$ python -q
>>> import numpy as np
>>> np.set_printoptions(precision=2, suppress=True, linewidth=120)
>>> K = np.loadtxt("mat.csv", delimiter=",")
>>> print(K)
[[ -7.66   1.97  13.21 -22.97 -13.35  -3.52]
 [ -7.39   1.94  12.6  -22.16 -12.83  -3.16]
 [ -7.34   1.93  12.49 -22.02 -12.74  -3.09]
 [ -5.63   1.73   8.58 -16.75  -9.39  -0.89]
 [ -4.38   1.54   5.82 -12.83  -6.9    0.49]
 [ -3.57   1.4    4.05 -10.2   -5.23   1.24]
 [ -3.16   1.31   3.21  -8.87  -4.39   1.55]
 [ -3.     1.28   2.88  -8.34  -4.06   1.65]
 [ -1.85   0.95   0.75  -4.49  -1.7    1.99]
 [ -1.61   0.86   0.41  -3.72  -1.25   1.93]
 [ -1.23   0.69  -0.04  -2.5   -0.59   1.67]
 [ -0.88   0.51  -0.25  -1.52  -0.13   1.26]
 [ -0.28   0.15  -0.14  -0.33   0.1    0.34]
 [ -0.03   0.02  -0.02  -0.03   0.02   0.03]
 [  0.04  -0.02   0.02   0.04  -0.02  -0.04]
 [  0.13  -0.06   0.06   0.12  -0.07  -0.12]
 [  0.71  -0.3    0.24   0.56  -0.45  -0.37]
 [  0.78  -0.32   0.26   0.61  -0.5   -0.37]
 [  1.04  -0.41   0.27   0.78  -0.67  -0.35]
 [  1.52  -0.54   0.23   1.09  -0.96  -0.19]
 [  2.15  -0.68   0.05   1.53  -1.3    0.2 ]
 [  2.42  -0.74  -0.07   1.73  -1.43   0.42]
 [  2.53  -0.76  -0.12   1.82  -1.47   0.51]
 [  2.54  -0.76  -0.12   1.82  -1.48   0.51]
 [  2.97  -0.84  -0.34   2.16  -1.66   0.91]
 [  3.95  -0.99  -0.97   2.96  -1.99   1.95]
 [  5.19  -1.16  -1.93   4.06  -2.28   3.44]
 [  7.8   -1.43  -4.39   6.64  -2.59   7.04]
 [  7.98  -1.44  -4.58   6.82  -2.6    7.3 ]
 [  9.21  -1.55  -5.88   8.13  -2.63   9.13]
 [  9.53  -1.57  -6.24   8.48  -2.63   9.62]
 [ 11.19  -1.7   -8.11  10.32  -2.57  12.18]
 [ 11.61  -1.73  -8.6   10.79  -2.54  12.84]]
>>> idx = K[:, 2] > np.median(K[:, 2])
>>> u = K[idx].mean(axis=0) - K[~idx].mean(axis=0)
>>> print(((K - K.mean(axis=0)) @ u > 0).astype(int))
[1 1 1 1 1 1 1 1 1 1 1 0 0 0 0 0 0 0 0 0 0 0 0 0 0 0 0 0 0 0 0 0 0]
>>> print(u)
[ -6.84   1.57   6.52 -11.59  -3.18  -4.25]
>>> print(round((((K - K.mean(axis=0)) @ u > 0) == idx).mean(), 2))
0.79
>>> print(np.linalg.matrix_rank(K, rtol=0.1))
3
>>> print(round(np.linalg.norm(K, 2) / np.linalg.norm(K), 2))
0.91
>>> print(np.argsort(-np.linalg.norm(K, axis=0).round(6), kind="stable")[:3])
[3 0 2]
>>> J = np.load("w.npy")
>>> print(J)
[[0.5  0.5 ]
 [0.33 0.67]]
>>> print(round(np.linalg.norm(J), 2))
1.03
>>> print(J.sum(axis=1))
[1. 1.]
>>> print(np.linalg.matrix_rank(J))
2
>>> print(np.linalg.svd(J, compute_uv=False))
[1.01 0.17]
>>> M2 = np.array([[5, 6], [9, -3], [-3, 7]])
>>> E = np.tile(M2, (2, 3))
>>> print(E)
[[ 5  6  5  6  5  6]
 [ 9 -3  9 -3  9 -3]
 [-3  7 -3  7 -3  7]
 [ 5  6  5  6  5  6]
 [ 9 -3  9 -3  9 -3]
 [-3  7 -3  7 -3  7]]
>>> print(E.ravel(order="F"))
[ 5  9 -3  5  9 -3  6 -3  7  6 -3  7  5  9 -3  5  9 -3  6 -3  7  6 -3  7  5  9 -3  5  9 -3  6 -3  7  6 -3  7]
>>> print(E.reshape(-1, 2))
[[ 5  6]
 [ 5  6]
 [ 5  6]
 [ 9 -3]
 [ 9 -3]
 [ 9 -3]
 [-3  7]
 [-3  7]
 [-3  7]
 [ 5  6]
 [ 5  6]
 [ 5  6]
 [ 9 -3]
 [ 9 -3]
 [ 9 -3]
 [-3  7]
 [-3  7]
 [-3  7]]
>>> T = E.reshape(6, 2, -1)
>>> print(T.sum(axis=1))
[[11 11 11]
 [ 6  6  6]
 [ 4  4  4]
 [11 11 11]
 [ 6  6  6]
 [ 4  4  4]]
>>> print(T.shape)
(6, 2, 3)
>>> print(np.einsum("ihd,ihd->ih", T, T))
[[ 86  97]
 [171  99]
 [ 67 107]
 [ 86  97]
 [171  99]
 [ 67 107]]
>>> print(np.einsum("ihd,jhd->hij", T, T).shape)
(2, 6, 6)
>>> print(T[:, 0])
[[ 5  6  5]
 [ 9 -3  9]
 [-3  7 -3]
 [ 5  6  5]
 [ 9 -3  9]
 [-3  7 -3]]
>>> print(T.transpose(1, 0, 2))
[[[ 5  6  5]
  [ 9 -3  9]
  [-3  7 -3]
  [ 5  6  5]
  [ 9 -3  9]
  [-3  7 -3]]

 [[ 6  5  6]
  [-3  9 -3]
  [ 7 -3  7]
  [ 6  5  6]
  [-3  9 -3]
  [ 7 -3  7]]]
